$ ipython --no-banner

In [1]: import numpy as np

In [2]: np.set_printoptions(precision=2, suppress=True, linewidth=140, sign=" ")

In [3]: J = np.loadtxt("mat.csv", delimiter=",")

In [4]: J.round(2) + 0
Out[4]: 
array([[-0.02,  0.28, -0.08,  0.08],
       [-0.34, -0.22,  0.63,  0.04],
       [ 0.36, -0.17, -0.02, -0.58],
       [-0.36, -0.32, -0.2 , -0.36],
       [ 0.1 , -0.07,  0.04, -0.27],
       [ 0.19,  0.18, -0.06,  0.24],
       [-0.58,  0.3 , -0.08, -0.03],
       [-0.19, -0.47,  0.11,  0.34],
       [ 0.44, -0.02,  0.36,  0.25],
       [ 0.02, -0.16, -0.03,  0.34],
       [-0.02,  0.19,  0.62, -0.31],
       [-0.1 ,  0.57,  0.13,  0.  ]])

In [5]: round(np.linalg.norm(J) ** 2 / np.linalg.norm(J, 2) ** 2, 2)
Out[5]: np.float64(4.0)

In [6]: round(np.linalg.norm(J, "nuc"), 2)
Out[6]: np.float64(4.0)

In [7]: np.linalg.norm(J, axis=1).argmax()
Out[7]: np.int64(1)

In [8]: np.round(np.linalg.norm(J, 1), 2), np.round(np.linalg.norm(J, np.inf), 2)
Out[8]: (np.float64(2.97), np.float64(1.25))

In [9]: Xc = J - J.mean(axis=0)

In [10]: vecs = np.linalg.svd(Xc)[2][:2]

In [11]: other = Xc - Xc @ vecs.T @ vecs

In [12]: (Xc @ vecs.T).std(axis=0)
Out[12]: array([ 0.29,  0.29])

In [13]: np.diag(vecs.T @ vecs)
Out[13]: array([ 0.89,  0.97,  0.11,  0.03])

In [14]: other.std(axis=0)
Out[14]: array([ 0.09,  0.05,  0.24,  0.28])

In [15]: f, g = J[5], J[8]

In [16]: round(float(f @ f), 2)
Out[16]: 0.13

In [17]: round(f @ g, 2)
Out[17]: np.float64(0.12)

In [18]: p = (f @ g) / (f @ f) * f

In [19]: round(np.linalg.norm(f + g) ** 2 + np.linalg.norm(f - g) ** 2, 2)
Out[19]: np.float64(1.02)

In [20]: g - p
Out[20]: array([ 0.26, -0.18,  0.42,  0.04])

In [21]: np.linalg.matrix_rank(np.outer(f, g))
Out[21]: np.int64(1)

In [22]: p
Out[22]: array([ 0.17,  0.16, -0.06,  0.21])

In [23]: Xc = (J - J.mean(axis=0)) / J.std(axis=0)

In [24]: np.argwhere(np.abs(Xc) > 2)
Out[24]: array([], shape=(0, 2), dtype=int64)

In [25]: b = np.linalg.lstsq(np.delete(Xc, 1, axis=1), Xc[:, 1])[0]

In [26]: round(float(1 - np.var(Xc[:, 1] - np.delete(Xc, 1, axis=1) @ b)), 2)
Out[26]: 0.0

In [27]: np.abs(b).argmax()
Out[27]: np.int64(1)

In [28]: np.round(J.T @ J, 2) + 0
Out[28]: 
array([[ 1.,  0.,  0.,  0.],
       [ 0.,  1.,  0.,  0.],
       [ 0.,  0.,  1.,  0.],
       [ 0.,  0.,  0.,  1.]])

In [29]: np.linalg.svd(J, compute_uv=False)
Out[29]: array([ 1.,  1.,  1.,  1.])

In [30]: np.linalg.norm(J, axis=0)
Out[30]: array([ 1.,  1.,  1.,  1.])

In [31]: m1 = np.loadtxt("w.csv", delimiter=",")

In [32]: m1
Out[32]: 
array([[ 1.  ,  0.  ,  0.  ,  0.  ,  0.  ,  0.  ],
       [ 0.  ,  0.67,  0.  ,  0.  ,  0.  ,  0.33],
       [ 0.  ,  0.33,  0.33,  0.  ,  0.33,  0.  ],
       [ 0.5 ,  0.  ,  0.  ,  0.5 ,  0.  ,  0.  ],
       [ 0.  ,  0.  ,  0.33,  0.  ,  0.33,  0.33],
       [ 0.  ,  0.  ,  0.25,  0.25,  0.  ,  0.5 ]])

In [33]: # a transition matrix

In [34]: x0 = np.array([-2, 0, 2, 0, -1, -1])

In [35]: h = np.maximum(m1 @ x0, 0)

In [36]: m1 * (h > 1e-9)[:, None]
Out[36]: 
array([[ 0.  ,  0.  ,  0.  ,  0.  ,  0.  ,  0.  ],
       [ 0.  ,  0.  ,  0.  ,  0.  ,  0.  ,  0.  ],
       [ 0.  ,  0.33,  0.33,  0.  ,  0.33,  0.  ],
       [ 0.  ,  0.  ,  0.  ,  0.  ,  0.  ,  0.  ],
       [ 0.  ,  0.  ,  0.  ,  0.  ,  0.  ,  0.  ],
       [ 0.  ,  0.  ,  0.  ,  0.  ,  0.  ,  0.  ]])

In [37]: np.flatnonzero(h > 1e-9)
Out[37]: array([ 2])

In [38]: h
Out[38]: array([ 0.  ,  0.  ,  0.33,  0.  ,  0.  ,  0.  ])

In [39]: Uu, sigma, VT = np.linalg.svd(m1, full_matrices=False)

In [40]: np.abs(VT[0])
Out[40]: array([ 0.97,  0.02,  0.03,  0.25,  0.01,  0.05])

In [41]: np.cumsum(sigma ** 2) / np.sum(sigma ** 2)
Out[41]: array([ 0.42,  0.73,  0.86,  0.95,  1.  ,  1.  ])

In [42]: O, r_ = np.linalg.qr(m1)

In [43]: np.trace(O @ O.T)
Out[43]: np.float64(6.0)

In [44]: np.abs(np.diag(r_))
Out[44]: array([ 1.12,  0.75,  0.51,  0.5 ,  0.2 ,  0.33])

In [45]: round(abs(r_[0, 0]), 2), round(np.linalg.norm(m1[:, 0]), 2)
Out[45]: (np.float64(1.12), np.float64(1.12))

In [46]: np.allclose(r_.T @ r_, m1.T @ m1)
Out[46]: True

In [47]: np.round(O @ r_, 2) + 0
Out[47]: 
array([[ 1.  ,  0.  ,  0.  ,  0.  ,  0.  ,  0.  ],
       [ 0.  ,  0.67,  0.  ,  0.  ,  0.  ,  0.33],
       [ 0.  ,  0.33,  0.33,  0.  ,  0.33,  0.  ],
       [ 0.5 ,  0.  ,  0.  ,  0.5 ,  0.  ,  0.  ],
       [ 0.  ,  0.  ,  0.33,  0.  ,  0.33,  0.33],
       [ 0.  ,  0.  ,  0.25,  0.25,  0.  ,  0.5 ]])

In [48]: x0 = np.array([4, 3, 5, 2, 4, 0])

In [49]: y = m1 @ x0

In [50]: y
Out[50]: array([ 4.  ,  2.  ,  4.  ,  3.  ,  3.  ,  1.75])

In [51]: np.linalg.solve(m1.T, m1[3])
Out[51]: array([ 0.,  0.,  0.,  1.,  0., -0.])

In [52]: np.linalg.solve(m1, 3 * y)
Out[52]: array([ 12.,   9.,  15.,   6.,  12.,   0.])

In [53]: data = np.array([[-0.6, -0.5, -1.5, -1.6, -0.8, 0.6, 0.6, -0.2, -0.8],
    ...:     [0.0, 1.1, -0.6, 2.6, 1.5, -0.2, -0.1, 0.1, -0.3],
    ...:     [-2.2, -0.3, -0.2, 0.2, -0.2, -0.3, 0.7, 0.2, -0.2],
    ...:     [-0.3, 0.6, 0.4, -1.3, 0.3, -0.4, 3.2, 0.6, 1.4],
    ...:     [-1.1, -1.3, 0.2, 0.5, -0.8, -1.2, -0.8, -1.8, -0.7],
    ...:     [0.5, -1.6, 2.2, -0.5, -0.8, -0.5, 2.1, -0.2, 0.6],
    ...:     [-0.2, 0.0, 1.3, 0.6, 0.4, 0.8, -0.3, -0.6, -0.7],
    ...:     [0.0, 0.5, 0.0, -0.6, 0.0, -1.5, -1.6, 1.3, -0.5],
    ...:     [2.0, 0.0, -0.8, 1.4, -1.3, 1.8, 1.6, 0.3, 1.0]])

In [54]: data[:, 6] *= 5

In [55]: data
Out[55]: 
array([[-0.6, -0.5, -1.5, -1.6, -0.8,  0.6,  3. , -0.2, -0.8],
       [ 0. ,  1.1, -0.6,  2.6,  1.5, -0.2, -0.5,  0.1, -0.3],
       [-2.2, -0.3, -0.2,  0.2, -0.2, -0.3,  3.5,  0.2, -0.2],
       [-0.3,  0.6,  0.4, -1.3,  0.3, -0.4, 16. ,  0.6,  1.4],
       [-1.1, -1.3,  0.2,  0.5, -0.8, -1.2, -4. , -1.8, -0.7],
       [ 0.5, -1.6,  2.2, -0.5, -0.8, -0.5, 10.5, -0.2,  0.6],
       [-0.2,  0. ,  1.3,  0.6,  0.4,  0.8, -1.5, -0.6, -0.7],
       [ 0. ,  0.5,  0. , -0.6,  0. , -1.5, -8. ,  1.3, -0.5],
       [ 2. ,  0. , -0.8,  1.4, -1.3,  1.8,  8. ,  0.3,  1. ]])

In [56]: # column 6 dominates

In [57]: O, vecs = np.linalg.qr(data[:, :1])[0], np.linalg.qr(data[:, 1:])[0]

In [58]: sigma = np.linalg.svd(O.T @ vecs, compute_uv=False)

In [59]: np.degrees(np.arccos(sigma.clip(0, 1)))
Out[59]: array([ 35.42])

In [60]: (sigma > 0.9).sum()
Out[60]: np.int64(0)

In [61]: sigma
Out[61]: array([ 0.81])

In [62]: round(float(np.linalg.norm(O @ O.T - vecs @ vecs.T, 2)), 2)
Out[62]: 1.0

In [63]: hat = J @ np.linalg.solve(J.T @ J, J.T)

In [64]: np.diag(hat)
Out[64]: array([ 0.09,  0.56,  0.5 ,  0.41,  0.09,  0.13,  0.43,  0.39,  0.38,  0.15,  0.52,  0.34])

In [65]: np.round(hat @ J[:, 3], 2) + 0
Out[65]: array([ 0.08,  0.04, -0.58, -0.36, -0.27,  0.24, -0.03,  0.34,  0.25,  0.34, -0.31,  0.  ])

In [66]: np.round(np.linalg.eigvalsh(hat), 2) + 0
Out[66]: array([ 0.,  0.,  0.,  0.,  0.,  0.,  0.,  0.,  1.,  1.,  1.,  1.])

In [67]: hat.round(2) + 0
Out[67]: 
array([[ 0.09, -0.1 , -0.1 , -0.09, -0.05,  0.07,  0.1 , -0.11, -0.03, -0.02, -0.02,  0.15],
       [-0.1 ,  0.56, -0.12,  0.06,  0.  , -0.14,  0.08,  0.26,  0.09,  0.02,  0.34, -0.02],
       [-0.1 , -0.12,  0.5 ,  0.14,  0.2 , -0.1 , -0.24, -0.19,  0.01, -0.16,  0.13, -0.14],
       [-0.09,  0.06,  0.14,  0.41,  0.08, -0.2 ,  0.14,  0.08, -0.31, -0.07, -0.06, -0.17],
       [-0.05,  0.  ,  0.2 ,  0.08,  0.09, -0.06, -0.07, -0.07, -0.01, -0.08,  0.1 , -0.04],
       [ 0.07, -0.14, -0.1 , -0.2 , -0.06,  0.13, -0.06, -0.05,  0.12,  0.06, -0.08,  0.08],
       [ 0.1 ,  0.08, -0.24,  0.14, -0.07, -0.06,  0.43, -0.05, -0.3 , -0.07,  0.03,  0.21],
       [-0.11,  0.26, -0.19,  0.08, -0.07, -0.05, -0.05,  0.39,  0.05,  0.19, -0.12, -0.24],
       [-0.03,  0.09,  0.01, -0.31, -0.01,  0.12, -0.3 ,  0.05,  0.38,  0.09,  0.13, -0.01],
       [-0.02,  0.02, -0.16, -0.07, -0.08,  0.06, -0.07,  0.19,  0.09,  0.15, -0.16, -0.1 ],
       [-0.02,  0.34,  0.13, -0.06,  0.1 , -0.08,  0.03, -0.12,  0.13, -0.16,  0.52,  0.19],
       [ 0.15, -0.02, -0.14, -0.17, -0.04,  0.08,  0.21, -0.24, -0.01, -0.1 ,  0.19,  0.34]])

In [68]: np.linalg.matrix_rank(np.eye(12) - hat)
Out[68]: np.int64(8)

In [69]: np.allclose(data @ data.T, data.T @ data)
Out[69]: False

In [70]: np.allclose(data, data.T)
Out[70]: False

In [71]: np.sort(np.abs(np.linalg.eigvals(data)))
Out[71]: array([ 1.05,  2.13,  2.13,  2.41,  2.41,  2.57,  2.57,  4.15,  6.02])

In [72]: rng = np.random.default_rng(3360)

In [73]: labels = rng.permutation(9)

In [74]: other = data[:, labels] * rng.choice([-1, 1], 9)

In [75]: other
Out[75]: 
array([[ -1.6,   0.2,   0.8,  -0.5,  -0.6,  -3. ,   0.6,  -0.8,   1.5],
       [  2.6,  -0.1,  -1.5,   1.1,   0.2,   0.5,  -0. ,  -0.3,   0.6],
       [  0.2,  -0.2,   0.2,  -0.3,   0.3,  -3.5,   2.2,  -0.2,   0.2],
       [ -1.3,  -0.6,  -0.3,   0.6,   0.4, -16. ,   0.3,   1.4,  -0.4],
       [  0.5,   1.8,   0.8,  -1.3,   1.2,   4. ,   1.1,  -0.7,  -0.2],
       [ -0.5,   0.2,   0.8,  -1.6,   0.5, -10.5,  -0.5,   0.6,  -2.2],
       [  0.6,   0.6,  -0.4,   0. ,  -0.8,   1.5,   0.2,  -0.7,  -1.3],
       [ -0.6,  -1.3,  -0. ,   0.5,   1.5,   8. ,  -0. ,  -0.5,  -0. ],
       [  1.4,  -0.3,   1.3,   0. ,  -1.8,  -8. ,  -2. ,   1. ,   0.8]])

In [76]: Uu, _, VT = np.linalg.svd(data.T @ other)

In [77]: np.round(Uu @ VT, 2) + 0
Out[77]: 
array([[ 0.,  0.,  0.,  0.,  0.,  0., -1.,  0.,  0.],
       [ 0.,  0.,  0.,  1.,  0.,  0.,  0.,  0.,  0.],
       [ 0.,  0.,  0.,  0.,  0.,  0.,  0.,  0., -1.],
       [ 1.,  0.,  0.,  0.,  0.,  0.,  0.,  0.,  0.],
       [ 0.,  0., -1.,  0.,  0.,  0.,  0.,  0.,  0.],
       [ 0.,  0.,  0.,  0., -1.,  0.,  0.,  0.,  0.],
       [ 0.,  0.,  0.,  0.,  0., -1.,  0.,  0.,  0.],
       [ 0., -1.,  0.,  0.,  0.,  0.,  0.,  0.,  0.],
       [ 0.,  0.,  0.,  0.,  0.,  0.,  0.,  1.,  0.]])
